% ipython --no-banner

In [1]: import numpy as np

In [2]: np.set_printoptions(suppress=True, linewidth=200)

In [3]: K = np.load("data.npy")

In [4]: K
Out[4]: 
array([[ 1.99,  0.86,  1.92,  1.02, -2.08, -1.05],
       [ 2.05,  1.01,  2.04,  1.11, -1.99, -1.04],
       [ 2.03,  1.02,  2.14,  1.08, -1.97, -1.09],
       [ 2.1 ,  0.87,  2.04,  1.18, -1.93, -0.92],
       [-0.91,  1.02,  2.13,  1.81, -0.99,  0.95],
       [-1.02,  1.01,  1.95,  2.07, -1.09,  0.86],
       [-0.93,  0.98,  1.99,  1.87, -0.94,  0.9 ],
       [-0.93,  1.11,  2.05,  1.97, -1.  ,  1.01],
       [-1.93,  0.95, -1.11,  0.96,  0.92, -1.94],
       [-2.  ,  1.12, -0.93,  0.85,  0.99, -1.93],
       [-2.02,  0.89, -1.01,  0.87,  0.89, -2.08],
       [-1.9 ,  1.  , -1.06,  0.95,  0.92, -2.15]])

In [5]: np.argsort(-np.linalg.norm(K, axis=0).round(6), kind="stable")[:3]
Out[5]: array([2, 0, 5])

In [6]: print(round(np.log10(np.linalg.cond(K))))
2

In [7]: np.round(np.abs(np.linalg.svd(K)[2][-1]), 2)
Out[7]: array([0.06, 0.63, 0.46, 0.26, 0.5 , 0.25])

In [8]: print([round(float(x), 2) for x in np.linalg.svd(K, compute_uv=False)[:3]])
[9.24, 6.77, 4.91]

In [9]: x = np.array([-1, 2, 0, -3, -3, -1])

In [10]: target = K @ x

In [11]: coef, lr = np.zeros(6), 1 / np.linalg.norm(K, 2) ** 2

In [12]: for i in range(60):
    ...:     coef -= lr * K.T @ (K @ coef - target)
    ...:     if i % 10 == 0: print(i, round(np.linalg.norm(K @ coef - target), 2))
    ...: 
0 4.22
10 0.96
20 0.94
30 0.94
40 0.93
50 0.93

In [13]: print(coef.round(2))
[ 0.65  0.29  0.12 -0.06 -0.39 -0.98]

In [14]: np.round(np.linalg.cond(K), 2)
Out[14]: np.float64(62.28)

In [15]: D = np.linalg.norm(K[:, None] - K[None], axis=-1)

In [16]: print(np.flatnonzero(D[3] < D.mean() / 2))
[0 1 2 3]

In [17]: hat = K @ np.linalg.solve(K.T @ K, K.T)

In [18]: round(float(np.trace(hat)), 2)
Out[18]: 6.0

In [19]: np.allclose(hat @ hat, hat)
Out[19]: True

In [20]: mat = np.load("arr.npy")

In [21]: mat.round(2)
Out[21]: 
array([[-0.21,  0.34,  0.55],
       [-0.75,  0.17, -0.27],
       [ 0.48,  0.53, -0.48],
       [-0.21,  0.2 ,  0.09],
       [ 0.07,  0.66,  0.38],
       [ 0.34, -0.18,  0.37],
       [ 0.  ,  0.27, -0.32]])

In [22]: x = np.array([9, 2, 7])

In [23]: target = mat @ x

In [24]: coef, lr = np.zeros(3), 1 / np.linalg.norm(mat, 2) ** 2

In [25]: for i in range(15):
    ...:     coef -= lr * mat.T @ (mat @ coef - target)
    ...:     if i % 5 == 0: print(i, round(np.linalg.norm(mat @ coef - target), 2))
    ...: 
0 0.0
5 0.0
10 0.0

In [26]: coef.round(2)
Out[26]: array([9., 2., 7.])

In [27]: hat = mat @ np.linalg.solve(mat.T @ mat, mat.T)

In [28]: np.round((np.eye(7) - hat) @ mat, 2) + 0
Out[28]: 
array([[0., 0., 0.],
       [0., 0., 0.],
       [0., 0., 0.],
       [0., 0., 0.],
       [0., 0., 0.],
       [0., 0., 0.],
       [0., 0., 0.]])

In [29]: round(np.trace(hat), 2)
Out[29]: np.float64(3.0)

In [30]: C2 = mat.T @ mat

In [31]: np.linalg.matrix_rank(C2)
Out[31]: np.int64(3)

In [32]: (mat @ mat.T).shape
Out[32]: (7, 7)

In [33]: np.round(np.linalg.svd(mat, compute_uv=False) ** 2, 2)
Out[33]: array([1., 1., 1.])

In [34]: C2.round(2) + 0
Out[34]: 
array([[1., 0., 0.],
       [0., 1., 0.],
       [0., 0., 1.]])

In [35]: print(np.round(np.linalg.eigvalsh(C2)[::-1], 2))
[1. 1. 1.]

In [36]: u = np.array([3, 7, 1])

In [37]: np.round(np.convolve(mat[1], u), 2)
Out[37]: array([-2.26, -4.75, -0.39, -1.75, -0.27])

In [38]: np.round(np.cross(mat[1, :3], mat[3, :3]), 2)
Out[38]: array([ 0.07,  0.12, -0.12])

In [39]: W0 = np.loadtxt("layer5.csv", delimiter=",")

In [40]: W0.round(2) + 0
Out[40]: 
array([[-0.07,  0.  , -0.02],
       [-0.1 , -0.07,  0.11],
       [ 0.07,  0.48, -0.38],
       [ 0.14, -0.07, -0.05],
       [-0.88, -0.33, -0.09],
       [ 0.03, -0.31, -0.74],
       [ 0.3 , -0.37, -0.4 ],
       [-0.3 ,  0.65, -0.35]])

In [41]: print(round(np.linalg.norm(W0, 2), 2))
1.0

In [42]: round(float(W0[2] @ W0[7]), 2)
Out[42]: 0.42

In [43]: np.round(np.linalg.norm(W0, axis=0), 2)
Out[43]: array([1., 1., 1.])

In [44]: round(float(np.linalg.norm(W0, "nuc")), 2)
Out[44]: 3.0

In [45]: np.round(np.linalg.norm(W0) ** 2 / np.linalg.norm(W0, 2) ** 2, 2)
Out[45]: np.float64(3.0)

In [46]: round(np.linalg.norm(W0, 1), 2), round(np.linalg.norm(W0, np.inf), 2)
Out[46]: (np.float64(2.27), np.float64(1.3))

In [47]: hat = W0 @ np.linalg.solve(W0.T @ W0, W0.T)

In [48]: print(np.round(hat @ W0[:, 1], 2) + 0)
[ 0.   -0.07  0.48 -0.07 -0.33 -0.31 -0.37  0.65]

In [49]: np.trace(hat)
Out[49]: np.float64(3.0)

In [50]: np.round((np.eye(8) - hat) @ W0, 2) + 0
Out[50]: 
array([[0., 0., 0.],
       [0., 0., 0.],
       [0., 0., 0.],
       [0., 0., 0.],
       [0., 0., 0.],
       [0., 0., 0.],
       [0., 0., 0.],
       [0., 0., 0.]])
